% python3 -q
>>> import numpy as np
>>> np.set_printoptions(precision=1, suppress=True, linewidth=140)
>>> m1 = np.loadtxt("x.csv", delimiter=",")
>>> m1.round(1) + 0
array([[ 0.5,  0.2,  0.7],
       [ 1.7,  0.8,  2.5],
       [ 0.4,  0.2,  0.6],
       [-0.1,  0. , -0.1],
       [ 0.5,  0.2,  0.7],
       [ 0.1,  0.1,  0.2],
       [ 0.6,  0.3,  0.9],
       [-0.4, -0.2, -0.5],
       [-0.3, -0.2, -0.4]])
>>> rk = np.linalg.matrix_rank(m1)
>>> print(rk)
1
>>> N = np.linalg.svd(m1)[2][rk:].T
>>> [int(np.linalg.matrix_rank(m1[:i])) for i in range(1, len(m1) + 1)]
[1, 1, 1, 1, 1, 1, 1, 1, 1]
>>> np.linalg.matrix_rank(m1.T @ m1), np.linalg.matrix_rank(m1 @ m1.T)
(np.int64(1), np.int64(1))
>>> U, s, Vt = np.linalg.svd(m1)
>>> s.round(1) + 0
array([3.8, 0. , 0. ])
>>> A2 = U[:, :1] @ np.diag(s[:1]) @ Vt[:1]
>>> np.linalg.matrix_rank(A2)
np.int64(1)
>>> E = np.loadtxt("m.csv", delimiter=",")
>>> E.round(1) + 0
array([[ 2.3,  0. , -0.4, -1. ,  0.3, -0.6, -0.5, -0.2,  1.3, -0.1],
       [ 0.6,  0.6,  1.8, -0.4,  0.1,  1. ,  0.7,  1.1,  0.2,  1.4],
       [ 0.3, -1.2,  1.7,  1.1, -0.5, -0.7, -0.1,  0.5,  0.5, -1.4],
       [ 0.5,  0.6, -0.9,  1.7,  1.1,  1.3,  0.6,  0.6,  0.7, -0.8],
       [ 0.6,  0.8,  0.9,  1.1,  1.3, -0.7, -1.1, -0.9, -1.2,  0.6],
       [ 0.9, -1.8, -0.5,  1. , -0.7,  0.8,  0.2, -0.8, -0.4,  1.4],
       [-0.4, -1.3,  0.1, -0.6,  2.1, -0.8,  1.3,  0.1,  0. ,  0.2],
       [ 0.2, -0.8, -0.6, -0.2,  0.4,  0.1, -1.5,  2.1, -0.9,  0.1],
       [-0.9, -0.7,  0.6, -0.5,  0.8,  1.5, -1.5, -0.9,  1.1, -0.1],
       [ 0.9, -0.2,  0.3, -1. ,  0.2,  1.2,  0.4, -0.6, -1.7, -1.4]])
>>> U, s, Vt = np.linalg.svd(m1)
>>> evecs = Vt[:(s > 1e-8).sum()]
>>> rng = np.random.default_rng(869936)
>>> x = m1[2] + 2 * m1[6] + rng.integers(2) * np.eye(3)[2]
>>> x
array([1.6, 0.8, 3.4])
>>> np.allclose(evecs.T @ evecs @ x, x)
False
>>> evecs.T @ evecs
array([[0.3, 0.1, 0.4],
       [0.1, 0.1, 0.2],
       [0.4, 0.2, 0.6]])
>>> print(np.linalg.matrix_rank(np.vstack([m1, x])))
2
>>> np.diag(evecs.T @ evecs)
array([0.3, 0.1, 0.6])
>>> r0 = np.array([2, -1, 1, 2, -2, 0, -1, -1, -1, 2])
>>> A2 = E + np.outer(r0, np.eye(10)[4])
>>> np.linalg.matrix_rank(A2 - E)
np.int64(1)
>>> print(A2.round(1) + 0)
[[ 2.3  0.  -0.4 -1.   2.3 -0.6 -0.5 -0.2  1.3 -0.1]
 [ 0.6  0.6  1.8 -0.4 -0.9  1.   0.7  1.1  0.2  1.4]
 [ 0.3 -1.2  1.7  1.1  0.5 -0.7 -0.1  0.5  0.5 -1.4]
 [ 0.5  0.6 -0.9  1.7  3.1  1.3  0.6  0.6  0.7 -0.8]
 [ 0.6  0.8  0.9  1.1 -0.7 -0.7 -1.1 -0.9 -1.2  0.6]
 [ 0.9 -1.8 -0.5  1.  -0.7  0.8  0.2 -0.8 -0.4  1.4]
 [-0.4 -1.3  0.1 -0.6  1.1 -0.8  1.3  0.1  0.   0.2]
 [ 0.2 -0.8 -0.6 -0.2 -0.6  0.1 -1.5  2.1 -0.9  0.1]
 [-0.9 -0.7  0.6 -0.5 -0.2  1.5 -1.5 -0.9  1.1 -0.1]
 [ 0.9 -0.2  0.3 -1.   2.2  1.2  0.4 -0.6 -1.7 -1.4]]
>>> def softmax(z):
...     e = np.exp(z - z.max(axis=-1, keepdims=True))
...     return e / e.sum(axis=-1, keepdims=True)
... 
>>> softmax(A2).sum(axis=1)
array([1., 1., 1., 1., 1., 1., 1., 1., 1., 1.])
>>> print(np.round(softmax(A2[0]), 1) + 0)
[0.3 0.  0.  0.  0.4 0.  0.  0.  0.1 0. ]
>>> S = A2 @ A2.T / np.sqrt(10)
>>> np.round(softmax(S), 1) + 0
array([[0.8, 0. , 0. , 0.1, 0. , 0. , 0. , 0. , 0. , 0. ],
       [0. , 0.7, 0. , 0. , 0. , 0. , 0. , 0. , 0. , 0. ],
       [0.1, 0. , 0.6, 0.1, 0. , 0. , 0.1, 0. , 0. , 0. ],
       [0. , 0. , 0. , 0.9, 0. , 0. , 0. , 0. , 0. , 0. ],
       [0. , 0.1, 0.1, 0. , 0.6, 0.1, 0. , 0. , 0. , 0. ],
       [0. , 0. , 0. , 0. , 0.1, 0.7, 0. , 0. , 0. , 0. ],
       [0.1, 0. , 0.1, 0.1, 0. , 0.1, 0.4, 0. , 0. , 0.1],
       [0. , 0. , 0. , 0. , 0. , 0. , 0. , 0.7, 0. , 0. ],
       [0. , 0. , 0. , 0. , 0. , 0.1, 0. , 0. , 0.6, 0. ],
       [0.1, 0. , 0. , 0.1, 0. , 0. , 0. , 0. , 0. , 0.8]])
>>> print(np.round(softmax(S + np.triu(np.full(S.shape, -np.inf), 1)), 1) + 0)
[[1.  0.  0.  0.  0.  0.  0.  0.  0.  0. ]
 [0.  1.  0.  0.  0.  0.  0.  0.  0.  0. ]
 [0.1 0.  0.9 0.  0.  0.  0.  0.  0.  0. ]
 [0.  0.  0.  1.  0.  0.  0.  0.  0.  0. ]
 [0.  0.1 0.1 0.  0.8 0.  0.  0.  0.  0. ]
 [0.  0.1 0.  0.  0.1 0.8 0.  0.  0.  0. ]
 [0.1 0.1 0.1 0.1 0.  0.1 0.5 0.  0.  0. ]
 [0.  0.  0.  0.  0.  0.1 0.  0.7 0.  0. ]
 [0.  0.  0.1 0.  0.  0.1 0.  0.  0.7 0. ]
 [0.1 0.  0.  0.1 0.  0.  0.  0.  0.  0.8]]
>>> np.round(softmax(S)[0] @ A2, 1) + 0
array([ 2. ,  0. , -0.3, -0.7,  2.3, -0.3, -0.4, -0.1,  1.1, -0.2])
>>> np.sort(np.abs(np.linalg.eigvals(E)))
array([3., 3., 3., 3., 3., 3., 3., 3., 3., 3.])
>>> round(float(np.linalg.det(E)), 1)
-59049.0
>>> np.allclose(E, E.T)
False
>>> np.linalg.determinant(E)
Traceback (most recent call last):
  File "<python-input-38>", line 1, in <module>
    np.linalg.determinant(E)
    ^^^^^^^^^^^^^^^^^^^^^
AttributeError: module 'numpy.linalg' has no attribute 'determinant'
>>> np.round(np.trace(E), 1)
np.float64(11.5)
